% ipython --no-banner

In [1]: import numpy as np

In [2]: import numpy.linalg as la

In [3]: np.set_printoptions(precision=1, suppress=True, linewidth=120, sign=" ")

In [4]: data = np.tril(np.array([[-1, 1, -2], [-1, 1, 2], [0, -1, 1]]), -1) + np.eye(3, dtype=int)

In [5]: print(data)
[[ 1  0  0]
 [-1  1  0]
 [ 0 -1  1]]

In [6]: O, V = la.qr(data[:, :1])[0], la.qr(data[:, 1:])[0]

In [7]: s = la.svd(O.T @ V, compute_uv=False)

In [8]: print(round(la.norm(O @ O.T - V @ V.T, 2), 1))
1.0

In [9]: print(s)
[ 0.7]

In [10]: print((s > 0.9).sum())
0

In [11]: X = np.load("dump.npy")

In [12]: print(X)
[[ 4.  1.  0.]
 [ 0.  4.  1.]
 [ 0.  0.  4.]]

In [13]: w, V = la.eig(X)

In [14]: print(np.prod(w))
64.0

In [15]: print(np.sort(la.eigvals(la.inv(X))))
[ 0.2  0.2  0.2]

In [16]: print(np.sort(la.eigvals(X @ X)))
[ 16.  16.  16.]

In [17]: print(X @ V[:, 0] - w[0] * V[:, 0])
[ 0.  0.  0.]

In [18]: gram = X.T @ X

In [19]: print(la.svd(X, compute_uv=False) ** 2)
[ 22.4  16.5  11.1]

In [20]: print(np.diag(gram))
[ 16.  17.  17.]

In [21]: print(la.matrix_rank(gram))
3

In [22]: print(np.round(la.norm(X, 2), 1))
4.7

In [23]: print(round(float(la.norm(X) ** 2 / la.norm(X, 2) ** 2), 1))
2.2

In [24]: print(round(float(la.norm(X[1] - X[2])), 1))
5.0

In [25]: print(X[1] @ X[2])
4.0

In [26]: print(np.sort(np.abs(la.eigvals(X))))
[ 4.  4.  4.]

In [27]: print(np.trace(X))
12.0

In [28]: la.determinant(X)
AttributeError: module 'numpy.linalg' has no attribute 'determinant'


In [29]: print(np.round(la.det(X), 1))
64.0

In [30]: print(np.round(np.abs(la.eigvals(X)).max(), 1))
4.0

In [31]: print((X - X.T) / 2)
[[ 0.   0.5  0. ]
 [-0.5  0.   0.5]
 [ 0.  -0.5  0. ]]

In [32]: assert X == X.T
ValueError: The truth value of an array with more than one element is ambiguous. Use a.any() or a.all()


In [33]: other = X[0, 0] * X[1:] - np.outer(X[1:, 0], X[0])

In [34]: print(other)
[[  0.  16.   4.]
 [  0.   0.  16.]]

In [35]: print(la.matrix_rank(other), la.matrix_rank(X))
2 3

In [36]: mat = np.loadtxt("out7.csv", delimiter=",")

In [37]: print(mat)
[[ 5.  4.  0.  0.]
 [ 4.  5.  0.  0.]
 [ 0.  0.  5.  4.]
 [ 0.  0.  4.  5.]]

In [38]: w, V = la.eigh(mat)

In [39]: x0 = np.array([8, 0, 1, -9])

In [40]: print(round(float(x0 @ mat @ x0 / (x0 @ x0)), 1), round(float(w[0]), 1), w[-1])
4.5 1.0 9.0

In [41]: print(V * np.abs(w) @ V.T)
[[ 5.  4.  0.  0.]
 [ 4.  5.  0.  0.]
 [ 0.  0.  5.  4.]
 [ 0.  0.  4.  5.]]

In [42]: rng = np.random.default_rng(993382)

In [43]: labels = rng.permutation(4)

In [44]: print(labels)
[ 3  0  2  1]

In [45]: other = mat[labels][:, labels]

In [46]: print(np.diag(other))
[ 5.  5.  5.  5.]

In [47]: arr = np.loadtxt("test10.csv", delimiter=",")

In [48]: print(arr)
[[ -7.2   4.3   1.2]
 [ -1.3   0.7   0.3]
 [  3.6  -2.3  -0.6]
 [-10.9   6.3   1.8]
 [ -4.8   2.8   0.7]
 [ -7.2   4.2   1. ]
 [  7.1  -4.1  -1.2]
 [ -8.3   4.9   1.4]
 [ -0.1  -0.1  -0.1]
 [  9.7  -5.7  -1.6]
 [  7.1  -4.3  -1.2]
 [ -1.1   0.7   0.3]
 [ -2.6   1.2   0.7]
 [-10.7   6.5   1.9]
 [  8.4  -4.9  -1.4]
 [  5.9  -3.5  -1.1]
 [-10.8   6.3   1.7]
 [  8.3  -5.   -1.4]
 [  0.1   0.1   0. ]
 [ -8.5   5.    1.2]
 [  2.3  -1.3  -0.3]
 [  3.6  -2.1  -0.7]]

In [49]: print(la.cond(arr) > 100)
False

In [50]: print(la.matrix_rank(arr, rtol=0.1))
1

In [51]: print(np.argsort(-la.norm(arr, axis=0).round(6), kind="stable")[:3])
[ 0  1  2]

In [52]: print([round(float(x), 1) for x in la.svd(arr, compute_uv=False)[:3]])
[37.6, 0.5, 0.5]

In [53]: f = np.array([0, 1, 4, 4])

In [54]: g = np.array([-5, 5, 1])

In [55]: F = np.outer(f, g)

In [56]: print(F)
[[  0   0   0]
 [ -5   5   1]
 [-20  20   4]
 [-20  20   4]]

In [57]: x0 = np.array([-1, 0, 9])

In [58]: print(la.norm(F @ x0) <= la.norm(F, 2) * la.norm(x0) + 1e-9)
True

In [59]: print(F * x0)
[[  0   0   0]
 [  5   0   9]
 [ 20   0  36]
 [ 20   0  36]]

In [60]: A = np.loadtxt("data.csv", delimiter=",")

In [61]: print(A)
[[ 0.  0.  2.]
 [ 0.  0. -2.]
 [ 0.  0.  0.]
 [ 0.  0.  0.]]

In [62]: A @ A
ValueError: matmul: Input operand 1 has a mismatch in its core dimension 0, with gufunc signature (n?,k),(k,m?)->(n?,m?) (size 4 is different from 3)


In [63]: gram = A.T @ A

In [64]: print(np.diag(gram))
[ 0.  0.  8.]

In [65]: print((A @ A.T).shape)
(4, 4)

In [66]: print(la.svd(A, compute_uv=False) ** 2)
[ 8.  0.  0.]

In [67]: print(np.allclose(gram, gram.T))
True

In [68]: f = np.array([3, -2, -2]) + 0.5

In [69]: K = np.outer(f, f) / (f @ f)

In [70]: print(K)
[[ 0.7 -0.3 -0.3]
 [-0.3  0.1  0.1]
 [-0.3  0.1  0.1]]

In [71]: print(la.lstsq(K[:-1].T, K[-1])[2])
1

In [72]: print(np.allclose(K[:-1].T @ la.lstsq(K[:-1].T, K[-1])[0], K[-1]))
True

In [73]: print(np.abs(np.diag(la.qr(K)[1])) > 1e-9)
[ True False False]

In [74]: rank = la.matrix_rank(K)

In [75]: print(rank)
1

In [76]: N = la.svd(K)[2][rank:].T

In [77]: print(la.matrix_rank(K.T @ K), la.matrix_rank(K @ K.T))
1 1

In [78]: print(np.allclose(K @ N, 0))
True

In [79]: print(np.round(K @ N, 1) + 0)
[[ 0.  0.]
 [ 0.  0.]
 [ 0.  0.]]

In [80]: print([int(la.matrix_rank(K[:i])) for i in range(1, len(K) + 1)])
[1, 1, 1]

In [81]: print(N.shape)
(3, 2)

In [82]: print([int(la.matrix_rank(np.delete(K, i, axis=0))) for i in range(3)])
[1, 1, 1]

In [83]: print([int(la.matrix_rank(K[:, :j + 1])) for j in range(3)])
[1, 1, 1]

In [84]: U, s, Vt = la.svd(K)

In [85]: print(s.round(1) + 0)
[ 1.  0.  0.]

In [86]: other = U[:, :1] @ np.diag(s[:1]) @ Vt[:1]

In [87]: print(round(np.abs(K - other).max(), 1))
0.0

In [88]: print(round(float(la.norm(K - other) / la.norm(K)), 1))
0.0

In [89]: x0 = np.array([-3, 3, -1])

In [90]: print(K @ x0)
[-2.8  1.2  1.2]

In [91]: print(K @ K @ x0)
[-2.8  1.2  1.2]

In [92]: feats = np.loadtxt("x.csv", delimiter=",")

In [93]: print(feats)
[[-3.  1.  0.  0.]
 [-7. -4.  0.  0.]
 [ 0.  0. -1. -3.]
 [ 0.  0. -2.  1.]]

In [94]: O, V = la.qr(feats[:, :2])[0], la.qr(feats[:, 2:])[0]

In [95]: s = la.svd(O.T @ V, compute_uv=False)

In [96]: print(s.round(1) + 0)
[ 0.  0.]

In [97]: print((s > 0.9).sum())
0

In [98]: print(np.round(la.norm(O @ O.T - V @ V.T, 2), 1))
1.0

In [99]: print(la.norm(feats, axis=1).argmax())
1

In [100]: print(np.round(la.norm(feats[0], 1), 1), round(la.norm(feats[0], np.inf), 1))
4.0 3.0

In [101]: print(round(float(la.norm(feats, "nuc")), 1))
16.0

In [102]: print(la.norm(feats, axis=1))
[ 3.2  8.1  3.2  2.2]

In [103]: print(round(la.norm(feats, 1), 1), round(la.norm(feats, np.inf), 1))
10.0 11.0

In [104]: print(round(la.norm(feats) ** 2 / la.norm(feats, 2) ** 2, 1))
1.3
